In [1]: import numpy as np

In [2]: from numpy import linalg as LA

In [3]: np.set_printoptions(precision=2, suppress=True, linewidth=100)

In [4]: tidy = lambda a: np.round(a, 2) + 0

In [5]: arr = np.array([[-3.0, 1.0, 0.0, 0.0, 0.0, 0.0],
   ...:     [0.0, -3.0, 1.0, 0.0, 0.0, 0.0],
   ...:     [0.0, 0.0, -3.0, 1.0, 0.0, 0.0],
   ...:     [0.0, 0.0, 0.0, -3.0, 1.0, 0.0],
   ...:     [0.0, 0.0, 0.0, 0.0, -3.0, 1.0],
   ...:     [0.0, 0.0, 0.0, 0.0, 0.0, -3.0]])

In [6]: arr
Out[6]: 
array([[-3.,  1.,  0.,  0.,  0.,  0.],
       [ 0., -3.,  1.,  0.,  0.,  0.],
       [ 0.,  0., -3.,  1.,  0.,  0.],
       [ 0.,  0.,  0., -3.,  1.,  0.],
       [ 0.,  0.,  0.,  0., -3.,  1.],
       [ 0.,  0.,  0.,  0.,  0., -3.]])

In [7]: LA.determinant(arr)
AttributeError: module 'numpy.linalg' has no attribute 'determinant'


In [8]: arr @ arr
Out[8]: 
array([[ 9., -6.,  1.,  0.,  0.,  0.],
       [ 0.,  9., -6.,  1.,  0.,  0.],
       [ 0.,  0.,  9., -6.,  1.,  0.],
       [ 0.,  0.,  0.,  9., -6.,  1.],
       [ 0.,  0.,  0.,  0.,  9., -6.],
       [ 0.,  0.,  0.,  0.,  0.,  9.]])

In [9]: tidy(LA.det(arr))
Out[9]: np.float64(729.0)

In [10]: (arr + arr.T) / 2
Out[10]: 
array([[-3. ,  0.5,  0. ,  0. ,  0. ,  0. ],
       [ 0.5, -3. ,  0.5,  0. ,  0. ,  0. ],
       [ 0. ,  0.5, -3. ,  0.5,  0. ,  0. ],
       [ 0. ,  0. ,  0.5, -3. ,  0.5,  0. ],
       [ 0. ,  0. ,  0. ,  0.5, -3. ,  0.5],
       [ 0. ,  0. ,  0. ,  0. ,  0.5, -3. ]])

In [11]: np.trace(arr)
Out[11]: np.float64(-18.0)

In [12]: tidy(np.sort(np.abs(LA.eigvals(arr))))
Out[12]: array([3., 3., 3., 3., 3., 3.])

In [13]: np.allclose(arr @ arr.T, arr.T @ arr)
Out[13]: False

In [14]: tidy(LA.norm(arr, axis=1))
Out[14]: array([3.16, 3.16, 3.16, 3.16, 3.16, 3.  ])

In [15]: tidy(LA.norm(arr, axis=0))
Out[15]: array([3.  , 3.16, 3.16, 3.16, 3.16, 3.16])

In [16]: LA.norm(arr, axis=1).argmax()
Out[16]: np.int64(0)

In [17]: LA.norm(arr, axis=2)
AxisError: axis 2 is out of bounds for array of dimension 2


In [18]: tidy(LA.norm(arr, "nuc"))
Out[18]: np.float64(18.42)

In [19]: tidy(LA.norm(arr, 2))
Out[19]: np.float64(3.92)

In [20]: x = np.array([-2, -2, -1, -1, 0, -1])

In [21]: h1 = np.maximum(arr @ x, 0)

In [22]: arr * (h1 > 1e-9)[:, None]
Out[22]: 
array([[-3.,  1.,  0.,  0.,  0.,  0.],
       [ 0., -3.,  1.,  0.,  0.,  0.],
       [ 0.,  0., -3.,  1.,  0.,  0.],
       [ 0.,  0.,  0., -3.,  1.,  0.],
       [ 0.,  0.,  0.,  0., -0.,  0.],
       [ 0.,  0.,  0.,  0.,  0., -3.]])

In [23]: arr.T @ h1
Out[23]: array([-12., -11.,  -1.,  -7.,   3.,  -9.])

In [24]: x = np.array([9, -6, 3, 3, 9, 0])

In [25]: target = arr @ x

In [26]: beta, lr = np.zeros(6), 1 / LA.norm(arr, 2) ** 2

In [27]: for i in range(12):
    ...:     beta -= lr * arr.T @ (arr @ beta - target)
    ...:     if i % 2 == 0: print(i, round(LA.norm(arr @ beta - target), 2))
    ...: 
0 14.74
2 5.43
4 2.55
6 1.24
8 0.61
10 0.3

In [28]: tidy(LA.cond(arr))
Out[28]: np.float64(1.84)

In [29]: tidy(beta)
Out[29]: array([ 8.97, -6.04,  2.95,  2.95,  8.96, -0.02])

In [30]: W1 = np.array([[-2, 4], [2, 0], [-3, -1], [2, 2], [0, 1], [-5, 2]])

In [31]: beta = np.array([-1, 0])

In [32]: H = np.maximum(arr @ W1 + beta, 0)

In [33]: H
Out[33]: 
array([[ 7.,  0.],
       [ 0.,  0.],
       [10.,  5.],
       [ 0.,  0.],
       [ 0.,  0.],
       [14.,  0.]])

In [34]: basis = np.array([[2, -3, 5], [-4, 2, -3]])

In [35]: W1 @ basis
Out[35]: 
array([[-20,  14, -22],
       [  4,  -6,  10],
       [ -2,   7, -12],
       [ -4,  -2,   4],
       [ -4,   2,  -3],
       [-18,  19, -31]])
